% ipython --no-banner

In [1]: import numpy as np

In [2]: np.set_printoptions(suppress=True, linewidth=120)

In [3]: rd = lambda a: np.round(a, 3) + 0

In [4]: feats = np.load("mat.npy")

In [5]: feats
Out[5]: 
array([[ -39.002,  120.089,   77.923,  119.947,  179.373,  162.531,  -77.786,  -39.353,  -19.297,  138.253, -121.198,
        -160.646],
       [ -41.006,  118.851,   80.007,  118.808,  180.009,  161.073,  -79.919,  -41.197,  -19.1  ,  141.538, -120.612,
        -158.29 ],
       [ -40.541,  121.421,   78.985,  121.027,  178.89 ,  160.498,  -79.269,  -40.356,  -17.52 ,  139.546, -120.785,
        -160.341],
       [ -40.328,  119.362,   80.109,  120.64 ,  179.658,  157.918,  -79.177,  -39.199,  -20.327,  142.145, -119.814,
        -160.045],
       [ -39.254,  120.105,   78.76 ,  119.156,  180.788,  159.809,  -79.532,  -40.18 ,  -20.637,  139.773, -119.936,
        -160.423],
       [ -40.599,  119.411,   79.658,  119.586,  180.169,  160.   ,  -80.75 ,  -39.347,  -19.664,  139.552, -121.464,
        -159.943],
       [ -40.476,  120.106,   81.461,  120.748,  179.803,  160.485,  -80.217,  -40.448,  -21.207,  138.023, -119.992,
        -159.95 ],
       [ -38.342,  120.216,   78.555,  118.641,  180.427,  160.32 ,  -80.562,  -38.642,  -20.252,  139.507, -119.202,
        -161.357],
       [ -38.452,  120.065,   78.713,  120.129,  179.671,  161.238,  -80.399,  -40.343,  -18.895,  139.003, -118.736,
        -160.759],
       [ -39.042,  119.55 ,   80.063,  119.124,  180.726,  159.502,  -78.492,  -39.4  ,  -20.26 ,  139.953, -120.749,
        -160.55 ],
       [ -40.482,  120.176,   81.545,  118.997,  178.269,  160.589,  -80.931,  -40.16 ,  -19.45 ,  140.477, -117.897,
        -158.558],
       [ -40.798,  122.044,   78.552,  120.7  ,  182.119,  159.558,  -78.555,  -39.475,  -20.153,  139.302, -119.555,
        -160.949],
       [ -38.175,  119.516,   80.543,  120.957,  180.95 ,  158.8  ,  -80.292,  -39.184,  -19.32 ,  140.421, -118.573,
        -159.439],
       [ -40.459,  120.561,   80.194,  118.441,  180.113,  160.187,  -78.864,  -37.973,  -21.893,  140.521, -120.228,
        -158.575],
       [ -39.407,  120.307,   79.793,  120.13 ,  179.382,  161.893,  -78.965,  -39.77 ,  -20.707,  140.753, -120.172,
        -159.436],
       [ -39.357,  118.44 ,   81.676,  120.025,  179.564,  160.034,  -80.655,  -40.356,  -21.531,  139.073, -120.427,
        -159.327],
       [ -40.028,  121.026,   81.129,  120.379,  179.739,  159.766,  -79.541,  -39.534,  -19.355,  140.226, -121.154,
        -161.043],
       [ -40.947,  119.429,   80.108,  120.336,  180.61 ,  160.387,  -80.808,  -38.942,  -19.532,  138.85 , -118.228,
        -161.106],
       [ -40.379,  120.559,   80.497,  119.343,  180.426,  159.641,  -79.942,  -40.281,  -20.383,  139.087, -119.411,
        -158.841],
       [ -40.46 ,  119.152,   80.853,  119.697,  180.443,  160.945,  -78.234,  -42.005,  -20.328,  140.69 , -120.703,
        -159.827],
       [ -41.278,  119.768,   80.931,  119.644,  180.141,  160.171,  -80.39 ,  -40.861,  -21.88 ,  139.454, -120.32 ,
        -159.992],
       [ -38.722,  119.975,   80.401,  121.162,  180.44 ,  160.948,  -79.921,  -39.267,  -20.663,  140.647, -118.956,
        -159.093],
       [ -39.722,  120.203,   78.526,  119.517,  180.94 ,  159.301,  -79.53 ,  -38.79 ,  -20.663,  140.598, -116.705,
        -160.498],
       [ -41.48 ,  119.944,   80.697,  120.781,  178.489,  160.343,  -79.227,  -40.664,  -18.159,  138.009, -119.393,
        -161.081],
       [ -41.014,  120.106,   79.927,  119.906,  179.528,  161.212,  -79.186,  -41.488,  -19.928,  139.928, -119.798,
        -158.633],
       [ -40.347,  119.843,   79.46 ,  119.399,  179.47 ,  158.53 ,  -79.858,  -39.534,  -20.966,  141.317, -119.237,
        -161.624],
       [ -39.974,  119.212,   79.898,  119.032,  179.103,  161.232,  -79.969,  -40.56 ,  -19.014,  139.345, -119.812,
        -161.804],
       [ -39.483,  117.956,   79.675,  121.126,  181.402,  159.447,  -80.676,  -39.853,  -18.426,  139.425, -120.64 ,
        -160.783],
       [ -39.243,  119.895,   80.56 ,  119.866,  181.001,  160.749,  -79.494,  -39.603,  -21.292,  141.205, -120.353,
        -159.755],
       [ -39.222,  120.094,   78.773,  121.634,  180.228,  159.094,  -79.839,  -40.849,  -22.762,  141.446, -120.636,
        -160.029],
       [ -41.496,  118.287,   80.559,  120.814,  180.615,  159.051,  -80.232,  -37.981,  -19.958,  140.141, -119.476,
        -159.073],
       [ -39.646,  120.447,   79.132,  120.352,  180.602,  160.598,  -80.01 ,  -40.365,  -20.079,  140.199, -120.516,
        -160.798],
       [ -41.231,  118.363,   78.131,  120.554,  179.99 ,  161.377,  -79.917,  -41.334,  -21.737,  141.447, -120.584,
        -161.789],
       [ -40.464,  121.197,   79.564,  119.496,  179.593,  160.359,  -80.566,  -39.801,  -22.587,  139.135, -119.717,
        -160.17 ],
       [ -39.932,  117.584,   80.059,  118.329,  178.984,  161.174,  -80.863,  -40.624,  -19.418,  138.968, -119.544,
        -157.2  ],
       [ -41.092,  120.502,   80.566,  120.273,  181.179,  160.475,  -81.231,  -39.059,  -20.013,  140.469, -121.093,
        -159.892],
       [ -38.275,  118.579,   81.962,  119.33 ,  180.529,  161.01 ,  -78.987,  -39.862,  -19.321,  139.432, -119.504,
        -159.545],
       [ -41.127,  118.175,   78.441,  118.737,  179.815,  159.363,  -81.638,  -39.387,  -22.63 ,  141.165, -119.37 ,
        -161.411],
       [ -39.619,  119.357,   79.545,  118.95 ,  178.642,  162.624,  -81.308,  -40.277,  -17.639,  141.559, -121.024,
        -159.466]])

In [6]: lab = feats[:, 1] > np.median(feats[:, 1])

In [7]: r0 = feats[lab].mean(axis=0) - feats[~lab].mean(axis=0)

In [8]: np.argsort(-np.abs(r0).round(6), kind="stable")
Out[8]: array([ 1,  2,  9,  6,  8,  0,  5, 10,  3,  7, 11,  4])

In [9]: rd((((feats - feats.mean(axis=0)) @ r0 > 0) == lab).mean())
Out[9]: np.float64(0.923)

In [10]: r0, r1 = feats[24], feats[32]

In [11]: rd(r0 @ r0)
Out[11]: np.float64(162577.622)

In [12]: pr = (r0 @ r1) / (r0 @ r0) * r0

In [13]: rd(pr)
Out[13]: 
array([ -41.2  ,  120.651,   80.29 ,  120.45 ,  180.343,  161.944,  -79.546,  -41.676,  -20.018,  140.563, -120.342,
       -159.353])

In [14]: rd(np.linalg.norm(r0 + r1) ** 2 + np.linalg.norm(r0 - r1) ** 2)
Out[14]: np.float64(653310.465)

In [15]: np.linalg.matrix_rank(np.outer(r0, r1))
Out[15]: np.int64(1)
